% ipython --no-banner

In [1]: import numpy as np

In [2]: import numpy.linalg as la

In [3]: np.set_printoptions(precision=2, suppress=True, linewidth=120, floatmode="fixed")

In [4]: rng = np.random.default_rng(876)

In [5]: mat = rng.normal(size=(13, 3)) + 5 * np.array([0, -1, 0])

In [6]: print(mat)
[[ 1.27 -3.88  0.82]
 [-0.32 -4.57  0.54]
 [ 0.82 -5.50 -0.31]
 [-0.86 -6.07  0.49]
 [-1.97 -6.50  1.04]
 [-0.04 -6.10  0.93]
 [ 0.06 -5.99 -1.06]
 [ 1.22 -3.51 -0.12]
 [-1.64 -4.60  1.06]
 [ 0.34 -4.63  0.26]
 [-0.43 -6.55  0.01]
 [ 2.17 -3.73 -0.39]
 [ 0.71 -5.51 -0.32]]

In [7]: proj = mat @ la.solve(mat.T @ mat, mat.T)

In [8]: np.round(la.eigvalsh(proj), 2) + 0
Out[8]: array([0.00, 0.00, 0.00, 0.00, 0.00, 0.00, 0.00, 0.00, 0.00, 0.00, 1.00, 1.00, 1.00])

In [9]: np.diag(proj)
Out[9]: array([0.41, 0.08, 0.15, 0.14, 0.35, 0.22, 0.53, 0.13, 0.26, 0.07, 0.17, 0.33, 0.15])

In [10]: la.matrix_rank(np.eye(13) - proj)
Out[10]: np.int64(10)

In [11]: print(round(float(np.trace(proj)), 2))
3.0

In [12]: Xs = mat - mat.mean(axis=0)

In [13]: U, s, Vh = la.svd(Xs, full_matrices=False)

In [14]: np.round(Xs.mean(axis=0), 2) + 0
Out[14]: array([0.00, 0.00, 0.00])

In [15]: Vh[0] * np.sign(Vh[0, np.abs(Vh[0]).argmax()])
Out[15]: array([ 0.76,  0.61, -0.20])

In [16]: (np.sign(U[:, 0]) == np.sign(U[0, 0])).astype(int)
Out[16]: array([1, 0, 1, 0, 0, 0, 0, 1, 0, 1, 0, 1, 1])

In [17]: s
Out[17]: array([5.04, 2.85, 1.37])

In [18]: Xs = (mat - mat.mean(axis=0)) / mat.std(axis=0)

In [19]: np.argwhere(np.abs(Xs) > 2)
Out[19]: array([[6, 2]])

In [20]: c = la.lstsq(np.delete(Xs, 1, axis=1), Xs[:, 1])[0]

In [21]: c
Out[21]: array([0.87, 0.45])

In [22]: np.abs(c).argmax()
Out[22]: np.int64(0)
